In [1]: import numpy as np

In [2]: from numpy import linalg as LA

In [3]: np.set_printoptions(suppress=True, linewidth=120)

In [4]: F = np.load("dump.npy")

In [5]: F
Out[5]: 
array([[0, 0, 0],
       [0, 0, 0],
       [0, 7, 1],
       [0, 0, 0]])

In [6]: np.round(LA.svd(F, compute_uv=False), 1)
Out[6]: array([7.1, 0. , 0. ])

In [7]: np.unravel_index(np.abs(F).argmax(), F.shape)
Out[7]: (np.int64(2), np.int64(1))

In [8]: np.abs(F).max()
Out[8]: np.int64(7)

In [9]: F[:, 3]
---------------------------------------------------------------------------
IndexError                                Traceback (most recent call last)
Cell In[9], line 1
----> 1 F[:, 3]

IndexError: index 3 is out of bounds for axis 1 with size 3

In [10]: np.round(LA.norm(F), 1)
Out[10]: np.float64(7.1)

In [11]: np.round(F.mean(axis=0), 1)
Out[11]: array([0. , 1.8, 0.2])

In [12]: F - F[0]
Out[12]: 
array([[0, 0, 0],
       [0, 0, 0],
       [0, 7, 1],
       [0, 0, 0]])

In [13]: Uu, sig, Vh = LA.svd(F)

In [14]: sig.round(1)
Out[14]: array([7.1, 0. , 0. ])

In [15]: other = Uu[:, :1] @ np.diag(sig[:1]) @ Vh[:1]

In [16]: other.round(1)
Out[16]: 
array([[0., 0., 0.],
       [0., 0., 0.],
       [0., 7., 1.],
       [0., 0., 0.]])

In [17]: np.round(LA.norm(F - other) / LA.norm(F), 1)
Out[17]: np.float64(0.0)

In [18]: np.round(LA.norm(F - other, 2), 1), sig[1]
Out[18]: (np.float64(0.0), np.float64(0.0))

In [19]: f = np.array([1, 1, 2])

In [20]: v = np.array([-3, -3, -1, 3])

In [21]: feats = f[:, None] + v[None, :]

In [22]: feats
Out[22]: 
array([[-2, -2,  0,  4],
       [-2, -2,  0,  4],
       [-1, -1,  1,  5]])

In [23]: Uu, sig, Vh = LA.svd(feats)

In [24]: vecs = Vh[:(sig > 1e-8).sum()]

In [25]: rng = np.random.default_rng(362)

In [26]: x0 = feats[0] + -2 * feats[1] + rng.integers(2) * np.eye(4)[0]

In [27]: x0
Out[27]: array([ 3.,  2.,  0., -4.])

In [28]: round(LA.norm(x0 - vecs.T @ vecs @ x0), 1)
Out[28]: np.float64(0.8)

In [29]: LA.matrix_rank(np.vstack([feats, x0]))
Out[29]: np.int64(3)

In [30]: LA.matrix_rank(feats, rtol=0.1)
Out[30]: np.int64(2)

In [31]: np.argsort(-LA.norm(feats, axis=0).round(6), kind="stable")[:3]
Out[31]: array([3, 0, 1])

In [32]: LA.cond(feats) > 100
Out[32]: np.True_

In [33]: [round(float(x), 1) for x in LA.svd(feats, compute_uv=False)[:3]]
Out[33]: [8.6, 1.6, 0.0]

In [34]: Uu, sig, Vh = LA.svd(feats)

In [35]: sig.round(1) + 0
Out[35]: array([8.6, 1.6, 0. ])

In [36]: np.argmax(sig[:-1] / (sig[1:] + 1e-6)) + 1
Out[36]: np.int64(2)

In [37]: other = Uu[:, :2] @ np.diag(sig[:2]) @ Vh[:2]

In [38]: other.round(1) + 0
Out[38]: 
array([[-2., -2.,  0.,  4.],
       [-2., -2.,  0.,  4.],
       [-1., -1.,  1.,  5.]])

In [39]: LA.matrix_rank(other)
Out[39]: np.int64(2)
